% ipython --no-banner

In [1]: import numpy as np

In [2]: from numpy import linalg as LA

In [3]: np.set_printoptions(suppress=True, linewidth=100)

In [4]: def rnd(a):
   ...:     return np.round(a, 3) + 0
   ...: 

In [5]: mat = np.load("test6.npy")

In [6]: mat
Out[6]: 
array([[-9,  0,  0,  0,  0,  0,  0],
       [ 6, -3,  0,  0,  0,  0,  0],
       [ 9,  6, -7,  0,  0,  0,  0],
       [-7, -9,  3, -7,  0,  0,  0],
       [ 9,  5, -9, -4, -8,  0,  0],
       [ 7,  0,  7,  5, -5, -5,  0],
       [ 9, -3,  3,  9, -9, -9,  7]])

In [7]: U, sig, VT = LA.svd(mat, full_matrices=False)

In [8]: rnd(U.T @ mat @ VT.T)
Out[8]: 
array([[26.472,  0.   ,  0.   ,  0.   ,  0.   ,  0.   ,  0.   ],
       [ 0.   , 19.717,  0.   ,  0.   ,  0.   ,  0.   ,  0.   ],
       [ 0.   ,  0.   , 10.81 ,  0.   ,  0.   ,  0.   ,  0.   ],
       [ 0.   ,  0.   ,  0.   ,  8.417,  0.   ,  0.   ,  0.   ],
       [ 0.   ,  0.   ,  0.   ,  0.   ,  5.495,  0.   ,  0.   ],
       [ 0.   ,  0.   ,  0.   ,  0.   ,  0.   ,  1.702,  0.   ],
       [ 0.   ,  0.   ,  0.   ,  0.   ,  0.   ,  0.   ,  0.834]])

In [9]: rnd(VT @ VT.T)
Out[9]: 
array([[1., 0., 0., 0., 0., 0., 0.],
       [0., 1., 0., 0., 0., 0., 0.],
       [0., 0., 1., 0., 0., 0., 0.],
       [0., 0., 0., 1., 0., 0., 0.],
       [0., 0., 0., 0., 1., 0., 0.],
       [0., 0., 0., 0., 0., 1., 0.],
       [0., 0., 0., 0., 0., 0., 1.]])

In [10]: U.shape, sig.shape, VT.shape
Out[10]: ((7, 7), (7,), (7, 7))

In [11]: rnd(U.T @ U)
Out[11]: 
array([[1., 0., 0., 0., 0., 0., 0.],
       [0., 1., 0., 0., 0., 0., 0.],
       [0., 0., 1., 0., 0., 0., 0.],
       [0., 0., 0., 1., 0., 0., 0.],
       [0., 0., 0., 0., 1., 0., 0.],
       [0., 0., 0., 0., 0., 1., 0.],
       [0., 0., 0., 0., 0., 0., 1.]])

In [12]: J = np.load("out7.npy")

In [13]: J
Out[13]: 
array([[  2.019,  10.973,  -6.095,   3.003,  -5.956,  -5.99 ,  -2.028,  -2.   ,  -2.045, -16.026,
         14.031],
       [ -1.076, -24.914,  27.023, -18.025,  35.932,  26.915, -10.979,   0.954,   9.939,  13.946,
        -16.   ],
       [-17.082,  -3.975,  16.97 ,  -8.989,  18.039,  17.042, -21.04 ,  17.026,  18.034, -10.035,
        -10.057],
       [-28.968,   6.989,   5.932,   0.985,  -1.997,   5.996, -19.907,  29.055,  21.05 , -11.987,
        -15.938],
       [ 20.005,  -7.073, -15.013,   8.025, -15.953, -15.035,  28.985, -19.934, -21.004,  30.049,
         -1.959],
       [  6.005, -15.051,  11.992,  -9.022,  17.942,  12.046,  -0.023,  -5.949,   0.061,  11.959,
         -5.88 ]])

In [14]: out = np.array([[1, 2],
    ...:     [0, 5],
    ...:     [3, 4],
    ...:     [2, -4],
    ...:     [-3, 5],
    ...:     [-5, 5],
    ...:     [0, 4],
    ...:     [1, -4],
    ...:     [2, -5],
    ...:     [0, 5],
    ...:     [3, -3]])

In [15]: rnd(np.einsum("ij->j", J))
Out[15]: 
array([-19.097, -33.051,  40.809, -24.023,  48.007,  40.974, -24.992,  19.152,  26.035,  17.906,
       -35.803])

In [16]: rnd(J @ out)
Out[16]: 
array([[  73.561, -149.329],
       [-225.596,  388.008],
       [-100.554,  -37.236],
       [  -9.85 , -296.427],
       [  46.231,  214.371],
       [-113.586,  271.585]])

In [17]: rnd(np.einsum("ik,kj->ji", J, out))
Out[17]: 
array([[  73.561, -225.596, -100.554,   -9.85 ,   46.231, -113.586],
       [-149.329,  388.008,  -37.236, -296.427,  214.371,  271.585]])

In [18]: np.vstack([J, out.T]).shape
Out[18]: (8, 11)

In [19]: LA.cond(J) > 100
Out[19]: np.True_

In [20]: np.argsort(-LA.norm(J, axis=0).round(6), kind="stable")[:3]
Out[20]: array([4, 6, 9])

In [21]: X = np.loadtxt("m.csv", delimiter=",")

In [22]: X
Out[22]: 
array([[-12.196,   7.886,   6.574, -12.514,  12.948,  18.494,  -8.128,  13.047],
       [-13.49 ,   8.555,   5.428, -11.063,  11.641,  20.563,  -7.45 ,  11.846],
       [-12.678,   7.016,   6.386, -14.35 ,  12.803,  19.529,  -5.834,  13.959],
       [-10.939,   8.873,   3.577,  -9.904,  13.152,  20.698,  -7.13 ,  10.739],
       [-12.858,   8.137,   5.165, -13.087,  10.368,  21.106,  -5.424,  10.569],
       [ -3.483,  -3.222,  22.174,  -3.398,  12.092,  21.245,  -0.088,   1.176],
       [ -2.584,  -3.366,  20.771,  -3.22 ,   9.925,  20.74 ,  -0.705,  -0.442],
       [ -0.749,  -1.377,  22.346,  -3.547,   9.484,  19.709,  -0.727,   1.054],
       [-11.322,   8.591,   3.756, -13.46 ,  10.715,  19.661,  -5.199,  13.29 ],
       [-13.066,   6.785,   3.69 , -12.092,  12.434,  20.185,  -7.192,  11.995],
       [ -2.086,  -1.154,  22.42 ,  -3.15 ,   9.693,  20.115,   0.357,   1.273],
       [-15.329,   7.128,   6.911, -12.965,  11.146,  20.269,  -7.473,  12.673],
       [ -1.647,  -2.809,  21.653,  -3.028,  11.169,  20.03 ,  -0.653,  -0.737],
       [-15.372,   7.512,   5.698, -12.571,  10.874,  19.708,  -7.078,  12.566],
       [ -1.55 ,  -1.728,  21.513,  -2.819,  12.629,  21.731,   0.721,   1.988],
       [-12.112,   7.021,   4.426, -12.767,  12.489,  19.404,  -5.598,   9.837],
       [-12.652,   8.759,   4.584, -14.978,  11.216,  20.899,  -5.691,  12.893],
       [ -2.525,  -0.979,  20.814,  -3.332,   9.004,  19.699,  -1.581,   1.329],
       [ -1.521,  -1.902,  22.185,  -1.718,  10.571,  21.045,  -1.287,   1.131],
       [ -1.517,  -1.286,  22.571,  -1.455,  11.537,  21.397,  -0.049,   0.136],
       [ -1.871,  -3.023,  21.272,  -2.426,  11.105,  19.543,  -1.21 ,   1.816],
       [ -1.466,  -2.18 ,  22.966,  -2.999,   9.402,  20.221,  -2.279,   0.118],
       [ -3.899,  -2.4  ,  22.42 ,  -4.98 ,  11.471,  21.173,  -0.307,   1.525],
       [-14.976,   8.201,   4.982, -15.491,  12.088,  21.351,  -7.983,  11.65 ],
       [-12.19 ,   7.503,   4.039, -11.934,  12.056,  20.851,  -5.845,  12.582],
       [ -2.479,  -2.835,  23.235,  -2.258,  10.201,  20.858,  -2.609,  -1.664],
       [ -2.294,  -0.583,  21.837,  -3.788,   8.767,  20.919,  -1.21 ,  -0.425],
       [-13.929,   7.124,   5.09 , -11.615,  11.153,  19.971,  -5.434,  11.668],
       [ -1.021,  -3.442,  23.373,  -4.257,  11.845,  20.757,  -2.484,   3.126],
       [-13.95 ,   8.618,   3.711, -12.505,  11.229,  19.864,  -7.912,  12.146],
       [-13.419,   9.004,   6.521, -13.588,  10.968,  19.662,  -5.732,  14.197],
       [-15.159,   7.972,   4.552, -12.857,  12.962,  22.051,  -6.122,  10.812],
       [ -3.666,  -2.573,  21.693,  -0.633,  11.375,  21.922,  -2.133,   2.707],
       [-12.903,   7.024,   4.4  , -12.33 ,  12.158,  19.304,  -6.738,  12.187],
       [-12.33 ,   8.708,   3.8  , -12.821,  12.438,  21.124,  -6.28 ,  13.819],
       [-10.741,   8.261,   3.813, -13.733,  14.002,  19.946,  -5.302,  12.077]])

In [23]: out = np.c_[X[:, :1] @ np.array([[7]]), np.array([4, 3, 3, 1, 0, 1, 4, 5, 2, 4, 0, 1, 0, 5, 3, 4, 5, 3, 3, 3, 4, 2, 4, 0, 2, 5, 1, 1, 3, 2, 2, 1, 5, 4, 2, 1])]

In [24]: rnd(out)
Out[24]: 
array([[ -85.372,    4.   ],
       [ -94.43 ,    3.   ],
       [ -88.746,    3.   ],
       [ -76.573,    1.   ],
       [ -90.006,    0.   ],
       [ -24.381,    1.   ],
       [ -18.088,    4.   ],
       [  -5.243,    5.   ],
       [ -79.254,    2.   ],
       [ -91.462,    4.   ],
       [ -14.602,    0.   ],
       [-107.303,    1.   ],
       [ -11.529,    0.   ],
       [-107.604,    5.   ],
       [ -10.85 ,    3.   ],
       [ -84.784,    4.   ],
       [ -88.564,    5.   ],
       [ -17.675,    3.   ],
       [ -10.647,    3.   ],
       [ -10.619,    3.   ],
       [ -13.097,    4.   ],
       [ -10.262,    2.   ],
       [ -27.293,    4.   ],
       [-104.832,    0.   ],
       [ -85.33 ,    2.   ],
       [ -17.353,    5.   ],
       [ -16.058,    1.   ],
       [ -97.503,    1.   ],
       [  -7.147,    3.   ],
       [ -97.65 ,    2.   ],
       [ -93.933,    2.   ],
       [-106.113,    1.   ],
       [ -25.662,    5.   ],
       [ -90.321,    4.   ],
       [ -86.31 ,    2.   ],
       [ -75.187,    1.   ]])

In [25]: rnd(LA.norm(out - X @ LA.lstsq(X, out)[0], axis=0))
Out[25]: array([0.  , 8.64])

In [26]: rnd(LA.norm(LA.qr(X)[0].T @ out, axis=0) ** 2 / ((out ** 2).sum(axis=0) + 1e-12))
Out[26]: array([1.   , 0.774])

In [27]: LA.matrix_rank(out)
Out[27]: np.int64(2)

In [28]: arr = np.load("data.npy")

In [29]: arr
Out[29]: 
array([[-3.452,  6.791,  1.906,  0.686],
       [ 4.793,  3.756, -4.025, -0.401],
       [ 7.384,  0.938, -7.881, -2.48 ],
       [-3.754, -3.241, -1.36 , -2.839],
       [ 4.576, -2.82 , -4.706, -6.804],
       [-0.078,  0.833,  1.005,  1.223],
       [ 3.946,  3.574,  2.901, -1.707],
       [-5.152,  7.9  ,  0.152,  4.262],
       [ 3.45 , -4.612, -1.289, -3.987],
       [-1.439, -2.417,  2.015,  0.22 ]])

In [30]: Xc = (arr - arr.mean(axis=0)) / arr.std(axis=0)

In [31]: Xc.std(axis=0)
Out[31]: array([1., 1., 1., 1.])

In [32]: coef = LA.lstsq(np.delete(Xc, 2, axis=1), Xc[:, 2])[0]

In [33]: np.abs(coef).argmax()
Out[33]: np.int64(0)

In [34]: vec = np.array([-4, 5, -2, 0])

In [35]: h1 = np.maximum(arr @ vec, 0)

In [36]: np.flatnonzero(h1 > 1e-9)
Out[36]: array([0, 1, 3, 5, 7])

In [37]: rnd(arr.T @ h1)
Out[37]: array([-429.064,  796.779,   62.435,  280.635])

In [38]: arr * (h1 > 1e-9)[:, None]
Out[38]: 
array([[-3.452,  6.791,  1.906,  0.686],
       [ 4.793,  3.756, -4.025, -0.401],
       [ 0.   ,  0.   , -0.   , -0.   ],
       [-3.754, -3.241, -1.36 , -2.839],
       [ 0.   , -0.   , -0.   , -0.   ],
       [-0.078,  0.833,  1.005,  1.223],
       [ 0.   ,  0.   ,  0.   , -0.   ],
       [-5.152,  7.9  ,  0.152,  4.262],
       [ 0.   , -0.   , -0.   , -0.   ],
       [-0.   , -0.   ,  0.   ,  0.   ]])

In [39]: rnd(np.maximum(arr @ vec, 0) - np.maximum(-arr @ vec, 0))
Out[39]: array([ 43.951,   7.658,  -9.084,   1.531, -22.992,   2.467,  -3.716,  59.804, -34.282, -10.359])

In [40]: rnd(np.tanh(arr @ vec))
Out[40]: array([ 1.   ,  1.   , -1.   ,  0.911, -1.   ,  0.986, -0.999,  1.   , -1.   , -1.   ])

In [41]: rnd(h1)
Out[41]: array([43.951,  7.658,  0.   ,  1.531,  0.   ,  2.467,  0.   , 59.804,  0.   ,  0.   ])

In [42]: Xc = arr - arr.mean(axis=0)

In [43]: V = LA.svd(Xc)[2][:2]

In [44]: out = Xc - Xc @ V.T @ V

In [45]: LA.norm(out, axis=1).round(6).argmax()
Out[45]: np.int64(6)

In [46]: W = np.array([[-1, 4, 0], [1, -1, 0], [-3, 2, -5], [-1, 0, -3]])

In [47]: coef = np.array([4, 5, 4])

In [48]: act = np.maximum(arr @ W + coef, 0)

In [49]: LA.matrix_rank(act)
Out[49]: np.int64(3)

In [50]: cent = np.array([[1, 2], [1, 1], [0, 0]])

In [51]: (act @ cent).round(6).argmax(axis=1)
Out[51]: array([1, 1, 1, 1, 1, 1, 0, 1, 1, 0])

In [52]: F = np.loadtxt("run1.csv", delimiter=",")

In [53]: F
Out[53]: 
array([[ 1.,  2., -2., -1.,  0.,  2.,  0., -2.,  0., -1.],
       [ 1.,  2., -2.,  1., -2., -1.,  2.,  1.,  0.,  2.],
       [-2., -1., -2.,  0.,  2.,  0., -2.,  2.,  2., -1.],
       [-2., -1.,  0.,  1.,  1.,  1.,  1.,  2.,  1.,  0.],
       [ 2.,  2., -2.,  1.,  0.,  1.,  0., -2., -1., -2.],
       [ 2., -1.,  0.,  2.,  0.,  1.,  2.,  2.,  2.,  1.],
       [ 1., -1.,  2., -2., -1.,  0.,  0.,  1.,  2., -2.],
       [ 2.,  1.,  2.,  2., -2., -1., -2., -2.,  2.,  1.]])

In [54]: r0, v = F[0], F[3]

In [55]: r0 @ r0
Out[55]: np.float64(19.0)

In [56]: r0 @ v
Out[56]: np.float64(-7.0)

In [57]: pr = (r0 @ v) / (r0 @ r0) * r0

In [58]: rnd(pr)
Out[58]: array([-0.368, -0.737,  0.737,  0.368,  0.   , -0.737,  0.   ,  0.737,  0.   ,  0.368])

In [59]: rnd(v - pr)
Out[59]: array([-1.632, -0.263, -0.737,  0.632,  1.   ,  1.737,  1.   ,  1.263,  1.   , -0.368])

In [60]: rnd(LA.norm(r0 + v) ** 2 + LA.norm(r0 - v) ** 2)
Out[60]: np.float64(66.0)

In [61]: np.outer(r0, v)
Out[61]: 
array([[-2., -1.,  0.,  1.,  1.,  1.,  1.,  2.,  1.,  0.],
       [-4., -2.,  0.,  2.,  2.,  2.,  2.,  4.,  2.,  0.],
       [ 4.,  2., -0., -2., -2., -2., -2., -4., -2., -0.],
       [ 2.,  1., -0., -1., -1., -1., -1., -2., -1., -0.],
       [-0., -0.,  0.,  0.,  0.,  0.,  0.,  0.,  0.,  0.],
       [-4., -2.,  0.,  2.,  2.,  2.,  2.,  4.,  2.,  0.],
       [-0., -0.,  0.,  0.,  0.,  0.,  0.,  0.,  0.,  0.],
       [ 4.,  2., -0., -2., -2., -2., -2., -4., -2., -0.],
       [-0., -0.,  0.,  0.,  0.,  0.,  0.,  0.,  0.,  0.],
       [ 2.,  1., -0., -1., -1., -1., -1., -2., -1., -0.]])
